% python3 -q
>>> import numpy as np
>>> np.set_printoptions(precision=2, suppress=True, linewidth=160, floatmode="fixed")
>>> Y = np.array([[-0.5, -0.5], [-1.9, -1.1], [0.4, 0.0], [0.4, 1.0]])
>>> C = np.array([[-1.2, -0.7, -0.3], [-0.6, -1.0, -0.6]])
>>> A = Y @ C
>>> A
array([[ 0.90,  0.85,  0.45],
       [ 2.94,  2.43,  1.23],
       [-0.48, -0.28, -0.12],
       [-1.08, -1.28, -0.72]])
>>> def softmax(z):
...     e = np.exp(z - z.max(axis=-1, keepdims=True))
...     return e / e.sum(axis=-1, keepdims=True)
... 
>>> softmax(10 * A[0])
array([0.62, 0.37, 0.01])
>>> softmax(A[0])
array([0.39, 0.37, 0.25])
>>> print(softmax(A[0] + -3))
[0.39 0.37 0.25]
>>> S = A @ A.T / np.sqrt(3)
>>> np.round(softmax(S), 2) + 0
array([[0.11, 0.85, 0.03, 0.01],
       [0.00, 1.00, 0.00, 0.00],
       [0.17, 0.07, 0.31, 0.45],
       [0.03, 0.00, 0.20, 0.77]])
>>> np.round(softmax(S + np.triu(np.full(S.shape, -np.inf), 1)), 2) + 0
array([[1.00, 0.00, 0.00, 0.00],
       [0.00, 1.00, 0.00, 0.00],
       [0.31, 0.13, 0.56, 0.00],
       [0.03, 0.00, 0.20, 0.77]])
>>> print(softmax(S).round(6).argmax(axis=1))
[1 1 3 3]
>>> print([round(float(x), 2) for x in np.linalg.svd(A, compute_uv=False)[:3]])
[4.62, 0.34, 0.0]
>>> np.linalg.matrix_rank(A, rtol=0.1)
np.int64(1)
>>> np.argsort(-np.linalg.norm(A, axis=0).round(6), kind="stable")[:3]
array([0, 1, 2])
>>> left, sv, VT = np.linalg.svd(A)
>>> print(np.argmax(sv[:-1] / (sv[1:] + 1e-6)) + 1)
2
>>> Y = left[:, :2] @ np.diag(sv[:2]) @ VT[:2]
>>> np.round(np.linalg.norm(A - Y, 2), 2), np.round(sv[2], 2)
(np.float64(0.0), np.float64(0.0))
>>> round(np.abs(A - Y).max(), 2)
np.float64(0.0)
>>> Y = np.array([[1, 1, 2], [0, 0, 1]])
>>> C = np.kron(Y, A)
>>> np.round(np.linalg.norm(C, 2), 2), round(float(np.linalg.norm(Y, 2) * np.linalg.norm(A, 2)), 2)
(np.float64(11.95), 11.95)
>>> C
array([[ 0.90,  0.85,  0.45,  0.90,  0.85,  0.45,  1.80,  1.70,  0.90],
       [ 2.94,  2.43,  1.23,  2.94,  2.43,  1.23,  5.88,  4.86,  2.46],
       [-0.48, -0.28, -0.12, -0.48, -0.28, -0.12, -0.96, -0.56, -0.24],
       [-1.08, -1.28, -0.72, -1.08, -1.28, -0.72, -2.16, -2.56, -1.44],
       [ 0.00,  0.00,  0.00,  0.00,  0.00,  0.00,  0.90,  0.85,  0.45],
       [ 0.00,  0.00,  0.00,  0.00,  0.00,  0.00,  2.94,  2.43,  1.23],
       [-0.00, -0.00, -0.00, -0.00, -0.00, -0.00, -0.48, -0.28, -0.12],
       [-0.00, -0.00, -0.00, -0.00, -0.00, -0.00, -1.08, -1.28, -0.72]])
>>> E = np.load("mat.npy")
>>> E
array([[ 6.00,  0.00,  4.00],
       [ 0.00,  3.00, -5.00],
       [ 0.00,  3.00, -4.00]])
>>> rng = np.random.default_rng(53448)
>>> z = rng.permutation(3)
>>> print(z)
[1 2 0]
>>> Y = E[z][:, z]
>>> np.sort(np.abs(np.linalg.eigvals(Y)))
array([1.73, 1.73, 6.00])
>>> np.trace(Y)
np.float64(5.0)
>>> np.diag(Y)
array([ 3.00, -4.00,  6.00])
>>> round(float(np.linalg.det(Y)), 2), round(np.linalg.det(E[z]), 2)
(18.0, np.float64(18.0))
>>> left, sv, VT = np.linalg.svd(E)
>>> print(np.argmax(sv[:-1] / (sv[1:] + 1e-6)) + 1)
2
>>> Y = left[:, :2] @ np.diag(sv[:2]) @ VT[:2]
>>> Y
array([[ 6.00,  0.01,  4.00],
       [-0.08,  3.19, -4.88],
       [ 0.10,  2.78, -4.14]])
>>> np.round(np.linalg.norm(E - Y) / np.linalg.norm(E), 2)
np.float64(0.03)
>>> np.linalg.matrix_rank(Y)
np.int64(2)
>>> print(np.round(np.linalg.norm(E - Y, 2), 2), round(float(sv[2]), 2))
0.37 0.37
>>> Y = np.array([[-2, -2, 6], [-5, -3, 4], [8, -8, -5]])
>>> print(np.linalg.matrix_rank(np.vstack([E, Y.T])))
3
>>> Y.T @ E.T
array([[ 20.00, -55.00, -47.00],
       [-44.00,  31.00,  23.00],
       [ 16.00,  37.00,  32.00]])
>>> M = np.load("block3.npy")
>>> M
array([[ 3,  1,  0,  0],
       [ 0,  3,  0,  0],
       [-6, -2,  6,  2],
       [ 0, -6,  0,  6]])
>>> Y = np.array([[0, 3, 5], [1, 2, 1]])
>>> C = np.kron(Y, M)
>>> C
array([[  0,   0,   0,   0,   9,   3,   0,   0,  15,   5,   0,   0],
       [  0,   0,   0,   0,   0,   9,   0,   0,   0,  15,   0,   0],
       [  0,   0,   0,   0, -18,  -6,  18,   6, -30, -10,  30,  10],
       [  0,   0,   0,   0,   0, -18,   0,  18,   0, -30,   0,  30],
       [  3,   1,   0,   0,   6,   2,   0,   0,   3,   1,   0,   0],
       [  0,   3,   0,   0,   0,   6,   0,   0,   0,   3,   0,   0],
       [ -6,  -2,   6,   2, -12,  -4,  12,   4,  -6,  -2,   6,   2],
       [  0,  -6,   0,   6,   0, -12,   0,  12,   0,  -6,   0,   6]])
>>> C.shape
(8, 12)
